>>> import numpy as np
>>> from numpy import linalg as LA
>>> np.set_printoptions(precision=1, suppress=True, linewidth=160, floatmode="fixed")
>>> f = np.array([0, 2, -1, 2, 1, -2, 2, -1, 2])
>>> g = np.array([1, 1, -1, 1, -1, 2, -1, 1, 2, -2, -2])
>>> M = np.outer(f, g)
>>> M
array([[ 0,  0,  0,  0,  0,  0,  0,  0,  0,  0,  0],
       [ 2,  2, -2,  2, -2,  4, -2,  2,  4, -4, -4],
       [-1, -1,  1, -1,  1, -2,  1, -1, -2,  2,  2],
       [ 2,  2, -2,  2, -2,  4, -2,  2,  4, -4, -4],
       [ 1,  1, -1,  1, -1,  2, -1,  1,  2, -2, -2],
       [-2, -2,  2, -2,  2, -4,  2, -2, -4,  4,  4],
       [ 2,  2, -2,  2, -2,  4, -2,  2,  4, -4, -4],
       [-1, -1,  1, -1,  1, -2,  1, -1, -2,  2,  2],
       [ 2,  2, -2,  2, -2,  4, -2,  2,  4, -4, -4]])
>>> rank = LA.matrix_rank(M)
>>> rank
np.int64(1)
>>> null = LA.svd(M)[2][rank:].T
>>> [int(LA.matrix_rank(np.delete(M, i, axis=0))) for i in range(9)]
[1, 1, 1, 1, 1, 1, 1, 1, 1]
>>> np.allclose(M @ null, 0)
True
>>> np.round(np.trace(LA.pinv(M) @ M), 1)
np.float64(1.0)
>>> np.unique(M.round(6), axis=0).shape
(5, 11)
>>> np.allclose(M[:-1].T @ LA.lstsq(M[:-1].T, M[-1])[0], M[-1])
True
>>> np.abs(np.diag(LA.qr(M)[1])) > 1e-9
array([ True, False, False, False, False, False, False, False, False])
>>> LA.lstsq(M[:-1].T, M[-1])[2]
np.int32(1)
>>> Uu, sigma, VT = LA.svd(M)
>>> V = VT[:(sigma > 1e-8).sum()]
>>> rng = np.random.default_rng(2947)
>>> x = M[0] + 5 * M[1] + rng.integers(2) * np.eye(11)[5]
>>> x
array([ 10.0,  10.0, -10.0,  10.0, -10.0,  21.0, -10.0,  10.0,  20.0, -20.0, -20.0])
>>> np.allclose(V.T @ V @ x, x)
False
>>> LA.matrix_rank(np.vstack([M, x]))
np.int64(2)
>>> mat = np.load("block18.npy")
>>> mat
array([[ 0,  2, -1, -1, -1,  0, -2,  3,  0, -3,  1],
       [ 0,  0,  3,  3,  2,  3,  1,  3, -3,  2,  2],
       [ 0,  0,  0,  3,  0,  0,  2,  0, -1, -2,  1],
       [ 0,  0,  0,  0, -3,  3,  3, -1, -2,  3, -2],
       [ 0,  0,  0,  0,  0, -1, -2,  2, -1, -3, -3],
       [ 0,  0,  0,  0,  0,  0, -2, -1,  3, -2, -2],
       [ 0,  0,  0,  0,  0,  0,  0, -3,  1, -3, -3],
       [ 0,  0,  0,  0,  0,  0,  0,  0, -3, -1,  3],
       [ 0,  0,  0,  0,  0,  0,  0,  0,  0,  2, -3],
       [ 0,  0,  0,  0,  0,  0,  0,  0,  0,  0,  2],
       [ 0,  0,  0,  0,  0,  0,  0,  0,  0,  0,  0]])
>>> # rows and columns are dependent
>>> blk = np.stack([mat, 5 * mat, mat[::-1]])
>>> LA.det(blk)
array([0.0, 0.0, 0.0])
>>> X = np.loadtxt("case1.csv", delimiter=",")
>>> X.round(1) + 0
array([[ 0.0, -1.4,  1.2,  0.1, -2.4, -3.2, -0.5, -0.8,  0.3,  0.1],
       [ 0.0, -0.1,  0.1, -0.3, -0.2, -2.1,  0.3,  0.4, -0.1, -0.1],
       [ 0.0, -1.6,  1.3, -0.3,  0.1,  5.7, -0.8,  0.7,  0.2, -0.2],
       [-0.2, -3.2,  0.7,  0.1,  3.4, -4.1,  0.2,  0.7, -0.4,  0.1],
       [-0.2,  2.5,  0.9,  0.8,  0.3,  1.0, -0.6,  0.3,  0.0,  0.0],
       [ 0.0,  0.2,  0.3,  0.6, -0.2, -7.3,  0.8,  0.7,  0.1,  0.1],
       [-0.4, -1.6, -0.1, -0.4, -1.0, -0.4, -0.8,  0.1,  0.3, -0.2],
       [-0.2, -0.6,  0.5,  0.4, -1.5,  0.2,  0.3,  0.3,  0.1,  0.0],
       [ 0.3,  1.9, -1.9,  0.9, -1.5, -0.5, -1.7,  0.0,  0.5, -0.1],
       [ 0.1,  1.7, -0.5,  0.2, -0.2, -0.1, -1.6,  0.6,  0.0,  0.1],
       [ 0.0,  1.4,  0.9,  0.6,  1.4,  0.4, -0.6, -0.3, -0.2,  0.0],
       [-0.3, -2.0,  1.9, -0.1, -2.1, -1.4,  0.1, -0.2, -0.2,  0.0],
       [-0.2, -3.7, -0.5, -1.1,  0.2,  5.2, -1.1,  0.7, -0.1, -0.2],
       [ 0.1, -0.3,  0.0, -0.1, -1.9,  4.1,  0.4, -0.5,  0.2, -0.1],
       [ 0.3, -0.9,  1.2, -0.3,  0.6,  2.9,  0.7,  0.3, -0.2, -0.2],
       [ 0.2,  2.0, -0.5,  0.0, -1.9,  0.5,  0.5, -0.1,  0.2,  0.2],
       [ 0.1,  0.7,  0.1,  0.2, -0.9, -0.6, -0.7, -0.1,  0.0,  0.0],
       [ 0.2, -3.4,  1.1,  0.5, -0.7, -0.4,  1.1, -0.5,  0.0,  0.0],
       [-0.4, -0.9,  0.6,  0.0, -1.9, -2.9,  1.4, -0.1, -0.2, -0.1],
       [ 0.0, -1.8, -0.7,  0.6,  0.1, -4.4,  0.6, -0.1,  0.6, -0.1],
       [-0.3, -2.4, -0.3, -0.4,  0.6, -0.6, -0.4, -0.1,  0.0,  0.1],
       [ 0.4, -1.0, -1.5, -0.9, -1.6, -4.7,  0.1,  0.1,  0.4, -0.2],
       [ 0.1,  0.2,  1.2,  0.2, -1.2,  1.0, -0.2,  0.0, -0.1,  0.1],
       [-0.1, -0.6,  0.2, -0.4, -0.1, -1.3, -0.5,  0.0, -0.3,  0.1],
       [ 0.0,  0.6,  0.1,  0.4,  0.4, -2.1, -0.7,  0.1,  0.0,  0.0],
       [-0.3, -0.6, -2.7,  0.2, -1.7, -0.3,  0.0,  0.9,  0.0,  0.1],
       [ 0.0,  1.9, -1.0, -0.1,  0.4, -3.3,  0.5,  1.0,  0.2,  0.0],
       [-0.1, -5.2, -0.8,  1.4,  1.6, -1.9, -1.0,  0.6,  0.0,  0.1],
       [ 0.1,  1.4, -1.4, -0.3, -1.8, -5.1, -0.1,  0.1,  0.0,  0.2],
       [-0.2, -3.4, -0.5,  0.1,  0.3,  1.1,  0.4,  0.3, -0.2, -0.2],
       [ 0.2,  2.3,  1.0, -0.1, -1.2, -1.2, -0.4,  0.5,  0.2,  0.0],
       [ 0.1, -2.1,  0.0,  0.5,  1.1, -4.3,  0.9, -0.6, -0.2,  0.1],
       [-0.1, -0.6,  0.4,  0.1,  1.2,  1.6, -1.4, -0.4,  0.1, -0.1],
       [ 0.0, -0.2,  1.6,  0.6,  0.6,  1.1, -0.4, -0.3,  0.3,  0.1],
       [-0.1, -0.9,  0.1, -0.1,  0.2,  3.0, -0.4, -0.5, -0.6, -0.2],
       [-0.2, -2.1, -0.1,  0.2, -1.6, -2.2,  0.6,  0.5, -0.1, -0.2],
       [ 0.2,  0.2,  2.0,  0.4,  0.2,  2.0,  0.5, -0.8, -0.1, -0.1],
       [-0.2,  0.2, -1.6, -0.5,  0.4, -1.4,  0.3, -0.5,  0.2, -0.2],
       [-0.2, -1.9,  1.5,  0.9,  0.7, -3.0,  0.5,  0.1, -0.2, -0.2],
       [-0.2, -1.3,  1.2,  0.5,  0.6,  3.1, -0.3,  0.2, -0.3,  0.1]])
>>> Xs = (X - X.mean(axis=0)) / X.std(axis=0)
>>> Xs.std(axis=0)
array([1.0, 1.0, 1.0, 1.0, 1.0, 1.0, 1.0, 1.0, 1.0, 1.0])
>>> c = LA.lstsq(np.delete(Xs, 8, axis=1), Xs[:, 8])[0]
>>> c.round(1) + 0
array([ 0.2,  0.0, -0.2,  0.1, -0.4, -0.2, -0.3,  0.0, -0.1])
>>> round(1 - np.var(Xs[:, 8] - np.delete(Xs, 8, axis=1) @ c), 1)
np.float64(0.4)
>>> np.abs(c).argmax()
np.int64(4)
